>>> import numpy as np
>>> np.set_printoptions(suppress=True, linewidth=160)
>>> mat = np.load("layer14.npy")
>>> mat
array([[ 1,  0,  0,  0,  0,  0],
       [-7,  1,  0,  0,  0,  0],
       [-5, -6,  1,  0,  0,  0],
       [-8,  2, -6,  1,  0,  0],
       [ 1,  7,  8,  1,  1,  0],
       [-4, -6,  5, -8,  1,  1]])
>>> Y = mat[0, 0] * mat[1:] - np.outer(mat[1:, 0], mat[0])
>>> Y
array([[ 0,  1,  0,  0,  0,  0],
       [ 0, -6,  1,  0,  0,  0],
       [ 0,  2, -6,  1,  0,  0],
       [ 0,  7,  8,  1,  1,  0],
       [ 0, -6,  5, -8,  1,  1]])
>>> np.linalg.matrix_rank(Y), np.linalg.matrix_rank(mat)
(np.int64(5), np.int64(6))
>>> np.flatnonzero(~Y.round(6).any(axis=1))
array([], dtype=int64)
>>> mat[:, 0] / mat[0, 0]
array([ 1., -7., -5., -8.,  1., -4.])
>>> print(np.prod(np.diag(mat)), round(float(np.linalg.det(mat)), 2))
1 1.0
>>> np.round(np.sort(np.linalg.eigvals(mat)), 2)
array([1., 1., 1., 1., 1., 1.])
>>> np.linalg.matrix_rank(mat - mat[0, 0] * np.eye(6))
np.int64(5)
>>> rng = np.random.default_rng(47)
>>> z = rng.integers(0, 2, 6)
>>> W0 = (z[:, None] == z) * -2 + np.eye(6)
>>> W0
array([[-1.,  0.,  0.,  0., -2., -2.],
       [ 0., -1., -2., -2.,  0.,  0.],
       [ 0., -2., -1., -2.,  0.,  0.],
       [ 0., -2., -2., -1.,  0.,  0.],
       [-2.,  0.,  0.,  0., -1., -2.],
       [-2.,  0.,  0.,  0., -2., -1.]])
>>> vec = np.array([2, 4, 0, 5, 0, 0])
>>> print(np.sign((W0 @ vec).round(6)))
[-1. -1. -1. -1. -1. -1.]
>>> W0 @ vec
array([ -2., -14., -18., -13.,  -4.,  -4.])
>>> print(W0 @ np.ones(6))
[-5. -5. -5. -5. -5. -5.]
>>> np.einsum("ij,j->i", W0, vec)
array([ -2., -14., -18., -13.,  -4.,  -4.])
>>> print(W0 @ np.eye(6)[4])
[-2.  0.  0.  0. -1. -2.]
>>> W0.ravel(order="F")
array([-1.,  0.,  0.,  0., -2., -2.,  0., -1., -2., -2.,  0.,  0.,  0., -2., -1., -2.,  0.,  0.,  0., -2., -2., -1.,  0.,  0., -2.,  0.,  0.,  0., -1., -2.,
       -2.,  0.,  0.,  0., -2., -1.])
>>> W0.reshape(-1, 2)
array([[-1.,  0.],
       [ 0.,  0.],
       [-2., -2.],
       [ 0., -1.],
       [-2., -2.],
       [ 0.,  0.],
       [ 0., -2.],
       [-1., -2.],
       [ 0.,  0.],
       [ 0., -2.],
       [-2., -1.],
       [ 0.,  0.],
       [-2.,  0.],
       [ 0.,  0.],
       [-1., -2.],
       [-2.,  0.],
       [ 0.,  0.],
       [-2., -1.]])
>>> T = W0.reshape(6, 2, -1)
>>> np.swapaxes(T, 1, 2)[0]
array([[-1.,  0.],
       [ 0., -2.],
       [ 0., -2.]])
>>> T.transpose(1, 0, 2)
array([[[-1.,  0.,  0.],
        [ 0., -1., -2.],
        [ 0., -2., -1.],
        [ 0., -2., -2.],
        [-2.,  0.,  0.],
        [-2.,  0.,  0.]],

       [[ 0., -2., -2.],
        [-2.,  0.,  0.],
        [-2.,  0.,  0.],
        [-1.,  0.,  0.],
        [ 0., -1., -2.],
        [ 0., -2., -1.]]])
>>> T.shape
(6, 2, 3)
>>> T[:, 0]
array([[-1.,  0.,  0.],
       [ 0., -1., -2.],
       [ 0., -2., -1.],
       [ 0., -2., -2.],
       [-2.,  0.,  0.],
       [-2.,  0.,  0.]])
>>> T.sum(axis=1)
array([[-1., -2., -2.],
       [-2., -1., -2.],
       [-2., -2., -1.],
       [-1., -2., -2.],
       [-2., -1., -2.],
       [-2., -2., -1.]])
>>> np.einsum("ihd,ihd->ih", T, T)
array([[1., 8.],
       [5., 4.],
       [5., 4.],
       [8., 1.],
       [4., 5.],
       [4., 5.]])
>>> X = np.load("mat.npy")
>>> X
array([[3., 1., 1., 1., 1., 1.],
       [1., 3., 1., 1., 1., 1.],
       [1., 1., 3., 1., 1., 1.],
       [1., 1., 1., 3., 1., 1.],
       [1., 1., 1., 1., 3., 1.],
       [1., 1., 1., 1., 1., 3.]])
>>> z = rng.permutation(6)
>>> z
array([1, 3, 5, 0, 2, 4])
>>> Y = X[z][:, z]
>>> np.diag(Y)
array([3., 3., 3., 3., 3., 3.])
>>> np.trace(Y)
np.float64(18.0)
>>> print(np.round(np.sort(np.abs(np.linalg.eigvals(Y))), 2))
[2. 2. 2. 2. 2. 8.]
>>> Y
array([[3., 1., 1., 1., 1., 1.],
       [1., 3., 1., 1., 1., 1.],
       [1., 1., 3., 1., 1., 1.],
       [1., 1., 1., 3., 1., 1.],
       [1., 1., 1., 1., 3., 1.],
       [1., 1., 1., 1., 1., 3.]])
>>> print(np.round(np.linalg.det(Y), 2), round(float(np.linalg.det(X[z])), 2))
256.0 256.0
>>> Y = X[0, 0] * X[1:] - np.outer(X[1:, 0], X[0])
>>> Y
array([[0., 8., 2., 2., 2., 2.],
       [0., 2., 8., 2., 2., 2.],
       [0., 2., 2., 8., 2., 2.],
       [0., 2., 2., 2., 8., 2.],
       [0., 2., 2., 2., 2., 8.]])
>>> np.round(X[:, 0] / X[0, 0], 2)
array([1.  , 0.33, 0.33, 0.33, 0.33, 0.33])
>>> np.flatnonzero(~Y.round(6).any(axis=1))
array([], dtype=int64)
>>> np.linalg.matrix_rank(Y), np.linalg.matrix_rank(X)
(np.int64(5), np.int64(6))
>>> ev, evecs = np.linalg.eigh(X)
>>> np.round(np.linalg.eigvalsh(X @ X), 2)
array([ 4.,  4.,  4.,  4.,  4., 64.])
>>> print(np.round(evecs.T @ evecs, 2) + 0)
[[1. 0. 0. 0. 0. 0.]
 [0. 1. 0. 0. 0. 0.]
 [0. 0. 1. 0. 0. 0.]
 [0. 0. 0. 1. 0. 0.]
 [0. 0. 0. 0. 1. 0.]
 [0. 0. 0. 0. 0. 1.]]
>>> print(np.round(evecs @ np.diag(ev) @ evecs.T, 2))
[[3. 1. 1. 1. 1. 1.]
 [1. 3. 1. 1. 1. 1.]
 [1. 1. 3. 1. 1. 1.]
 [1. 1. 1. 3. 1. 1.]
 [1. 1. 1. 1. 3. 1.]
 [1. 1. 1. 1. 1. 3.]]
>>> print((ev > 1e-8).sum(), (ev < -1e-8).sum())
6 0
>>> vec = np.ones(6)
>>> for _ in range(6):
...     vec = X @ vec
...     vec /= np.linalg.norm(vec)
...     print(round(vec @ X @ vec, 2))
... 
8.0
8.0
8.0
8.0
8.0
8.0
>>> vec.round(2)
array([0.41, 0.41, 0.41, 0.41, 0.41, 0.41])
>>> F = np.load("m.npy")
>>> F
array([[-0.81,  1.35,  0.45,  1.35, -0.09, -0.9 , -0.9 ,  1.17,  1.35],
       [-0.45,  0.75,  0.25,  0.75, -0.05, -0.5 , -0.5 ,  0.65,  0.75],
       [-0.27,  0.45,  0.15,  0.45, -0.03, -0.3 , -0.3 ,  0.39,  0.45],
       [ 0.  ,  0.  ,  0.  ,  0.  ,  0.  ,  0.  ,  0.  ,  0.  ,  0.  ],
       [-0.45,  0.75,  0.25,  0.75, -0.05, -0.5 , -0.5 ,  0.65,  0.75],
       [-0.18,  0.3 ,  0.1 ,  0.3 , -0.02, -0.2 , -0.2 ,  0.26,  0.3 ],
       [ 0.18, -0.3 , -0.1 , -0.3 ,  0.02,  0.2 ,  0.2 , -0.26, -0.3 ],
       [-0.45,  0.75,  0.25,  0.75, -0.05, -0.5 , -0.5 ,  0.65,  0.75],
       [-1.17,  1.95,  0.65,  1.95, -0.13, -1.3 , -1.3 ,  1.69,  1.95],
       [ 1.62, -2.7 , -0.9 , -2.7 ,  0.18,  1.8 ,  1.8 , -2.34, -2.7 ]])
>>> [round(float(x), 2) for x in np.linalg.svd(F, compute_uv=False)[:3]]
[8.76, 0.0, 0.0]
>>> np.argsort(-np.linalg.norm(F, axis=0).round(6), kind="stable")[:3]
array([1, 3, 8])
>>> rank = np.linalg.matrix_rank(F)
>>> print(rank)
1
>>> N = np.linalg.svd(F)[2][rank:].T
>>> [int(np.linalg.matrix_rank(F[:i])) for i in range(1, len(F) + 1)]
[1, 1, 1, 1, 1, 1, 1, 1, 1, 1]
>>> print([int(np.linalg.matrix_rank(np.delete(F, i, axis=0))) for i in range(10)])
[1, 1, 1, 1, 1, 1, 1, 1, 1, 1]
>>> np.linalg.lstsq(F[:-1].T, F[-1])[2]
np.int32(1)
>>> np.unique(F.round(6), axis=0).shape
(8, 9)
>>> np.round(F @ np.linalg.pinv(F) @ F, 2)
array([[-0.81,  1.35,  0.45,  1.35, -0.09, -0.9 , -0.9 ,  1.17,  1.35],
       [-0.45,  0.75,  0.25,  0.75, -0.05, -0.5 , -0.5 ,  0.65,  0.75],
       [-0.27,  0.45,  0.15,  0.45, -0.03, -0.3 , -0.3 ,  0.39,  0.45],
       [ 0.  ,  0.  ,  0.  ,  0.  ,  0.  ,  0.  ,  0.  ,  0.  ,  0.  ],
       [-0.45,  0.75,  0.25,  0.75, -0.05, -0.5 , -0.5 ,  0.65,  0.75],
       [-0.18,  0.3 ,  0.1 ,  0.3 , -0.02, -0.2 , -0.2 ,  0.26,  0.3 ],
       [ 0.18, -0.3 , -0.1 , -0.3 ,  0.02,  0.2 ,  0.2 , -0.26, -0.3 ],
       [-0.45,  0.75,  0.25,  0.75, -0.05, -0.5 , -0.5 ,  0.65,  0.75],
       [-1.17,  1.95,  0.65,  1.95, -0.13, -1.3 , -1.3 ,  1.69,  1.95],
       [ 1.62, -2.7 , -0.9 , -2.7 ,  0.18,  1.8 ,  1.8 , -2.34, -2.7 ]])
>>> np.allclose(F[:-1].T @ np.linalg.lstsq(F[:-1].T, F[-1])[0], F[-1])
True
>>> np.round(np.trace(np.linalg.pinv(F) @ F), 2)
np.float64(1.0)
>>> np.abs(np.diag(np.linalg.qr(F)[1])) > 1e-9
array([ True, False, False, False, False, False, False, False, False])
>>> data = np.loadtxt("out12.csv", delimiter=",")
>>> print(data)
[[3.07 1.59 7.97 7.65 5.03]
 [3.02 0.88 8.22 8.26 4.75]
 [2.96 0.96 7.77 7.99 5.33]
 [2.97 0.9  8.12 7.85 5.31]
 [3.05 1.28 7.28 8.14 4.66]
 [2.64 1.   7.93 8.3  5.08]
 [3.23 1.01 7.79 7.75 5.58]
 [2.62 0.99 7.9  8.54 5.23]
 [3.1  0.75 7.69 7.8  5.2 ]
 [2.55 0.76 7.95 8.17 5.26]
 [3.03 1.15 7.8  7.91 4.68]
 [2.91 1.72 7.77 7.53 4.62]
 [2.63 0.7  7.79 7.65 4.55]
 [2.95 1.11 8.32 7.91 5.1 ]
 [2.94 1.38 8.63 8.31 4.77]
 [2.85 1.45 7.85 7.85 5.21]
 [3.53 0.7  7.44 8.28 4.67]
 [2.55 1.03 8.6  7.51 4.98]
 [2.55 0.95 8.47 8.   4.9 ]
 [2.56 1.02 7.84 8.57 5.19]
 [9.28 7.15 3.5  7.47 9.11]
 [9.42 6.99 3.76 7.88 8.95]
 [9.04 7.4  3.81 7.8  8.54]
 [8.73 6.34 3.89 8.13 9.08]
 [9.01 7.17 3.73 7.95 8.84]
 [9.73 6.65 4.06 8.44 9.54]
 [8.9  7.23 3.69 7.81 9.56]
 [8.72 7.69 4.12 7.69 9.11]
 [8.51 7.09 4.6  8.51 8.64]
 [8.59 7.06 3.96 8.45 8.25]
 [9.26 6.68 3.99 8.3  8.93]
 [9.36 6.87 3.87 8.15 9.3 ]
 [8.69 7.3  3.83 7.96 9.07]
 [9.63 6.71 4.19 7.9  9.07]
 [8.49 6.92 4.19 8.34 8.65]
 [8.8  6.34 4.27 8.38 8.9 ]
 [8.63 6.86 3.8  7.92 8.98]
 [9.33 7.44 3.84 8.01 9.16]
 [9.13 6.85 3.98 7.86 9.44]
 [8.7  7.21 3.97 8.14 8.89]]
>>> G = np.cov(data, rowvar=False)
>>> np.argsort(-data.std(axis=0).round(6), kind="stable")
array([0, 1, 2, 4, 3])
>>> G.shape
(5, 5)
>>> print(np.argwhere(np.triu(np.abs(np.corrcoef(data.T)) > 0.8, 1)))
[[0 1]
 [0 2]
 [0 4]
 [1 2]
 [1 4]
 [2 4]]
>>> print(np.round(np.corrcoef(data[:, 0], data[:, 1])[0, 1], 2))
0.99
>>> np.round(np.linalg.eigvalsh(G)[::-1], 2)
array([26.92,  0.13,  0.08,  0.08,  0.06])
>>> np.round(np.corrcoef(data.T), 2)
array([[ 1.  ,  0.99, -0.99,  0.08,  0.99],
       [ 0.99,  1.  , -0.99,  0.06,  0.98],
       [-0.99, -0.99,  1.  , -0.07, -0.98],
       [ 0.08,  0.06, -0.07,  1.  ,  0.07],
       [ 0.99,  0.98, -0.98,  0.07,  1.  ]])
>>> Xs = data - data.mean(axis=0)
>>> U, sig, VT = np.linalg.svd(Xs, full_matrices=False)
>>> print(np.searchsorted(np.cumsum(sig ** 2) / (sig ** 2).sum(), 0.9) + 1)
1
>>> np.round(VT[0] * np.sign(VT[0, np.abs(VT[0]).argmax()]), 2) + 0
array([ 0.6 ,  0.58, -0.39,  0.  ,  0.39])
>>> round((sig ** 2).sum() ** 2 / (sig ** 4).sum(), 2)
np.float64(1.03)
>>> print(np.abs(U[:, 0]).argmax())
37
>>> np.abs(VT[0]).argmax()
np.int64(0)
>>> Xs = data - data.mean(axis=0)
>>> evecs = np.linalg.svd(Xs)[2][:2]
>>> Y = Xs - Xs @ evecs.T @ evecs
>>> np.round(np.diag(evecs.T @ evecs), 2)
array([0.53, 0.89, 0.16, 0.1 , 0.32])
>>> C = data[[20, 22]].astype(float)
>>> for _ in range(7):
...     z = np.linalg.norm(data[:, None] - C, axis=-1).argmin(axis=1)
...     C = np.array([data[z == j].mean(axis=0) for j in range(2)])
... 
>>> z
array([1, 1, 1, 1, 1, 1, 1, 1, 1, 1, 1, 1, 1, 1, 1, 1, 1, 1, 1, 1, 0, 0, 0, 0, 0, 0, 0, 0, 0, 0, 0, 0, 0, 0, 0, 0, 0, 0, 0, 0])
>>> print(np.bincount(z))
[20 20]
>>> np.round(C[1] - C[0], 2)
array([-6.11, -5.93,  4.  , -0.06, -4.  ])
>>> Xs = (data - data.mean(axis=0)) / data.std(axis=0)
>>> print(np.round(Xs.std(axis=0), 2))
[1. 1. 1. 1. 1.]
>>> beta = np.linalg.lstsq(np.delete(Xs, 0, axis=1), Xs[:, 0])[0]
>>> round(1 - np.var(Xs[:, 0] - np.delete(Xs, 0, axis=1) @ beta), 2)
np.float64(0.99)
>>> np.abs(beta).argmax()
np.int64(1)
>>> beta.round(2)
array([ 0.29, -0.36,  0.01,  0.35])
>>> E = np.load("x.npy")
>>> E
array([[0, 1, 0, 0, 0, 0, 0],
       [0, 0, 1, 0, 0, 0, 0],
       [0, 0, 0, 0, 0, 0, 1],
       [1, 0, 0, 0, 0, 0, 0],
       [0, 0, 0, 0, 1, 0, 0],
       [0, 0, 0, 1, 0, 0, 0],
       [0, 0, 0, 0, 0, 1, 0]])
>>> r0 = np.array([0, 0, 3, 2, 2, 0, 0])
>>> Y = E + np.outer(r0, np.eye(7)[6])
>>> Y
array([[0., 1., 0., 0., 0., 0., 0.],
       [0., 0., 1., 0., 0., 0., 0.],
       [0., 0., 0., 0., 0., 0., 4.],
       [1., 0., 0., 0., 0., 0., 2.],
       [0., 0., 0., 0., 1., 0., 2.],
       [0., 0., 0., 1., 0., 0., 0.],
       [0., 0., 0., 0., 0., 1., 0.]])
>>> np.round(np.linalg.det(Y) / np.linalg.det(E), 2), round(1 + np.linalg.solve(E, r0)[6], 2)
(np.float64(4.0), np.float64(4.0))
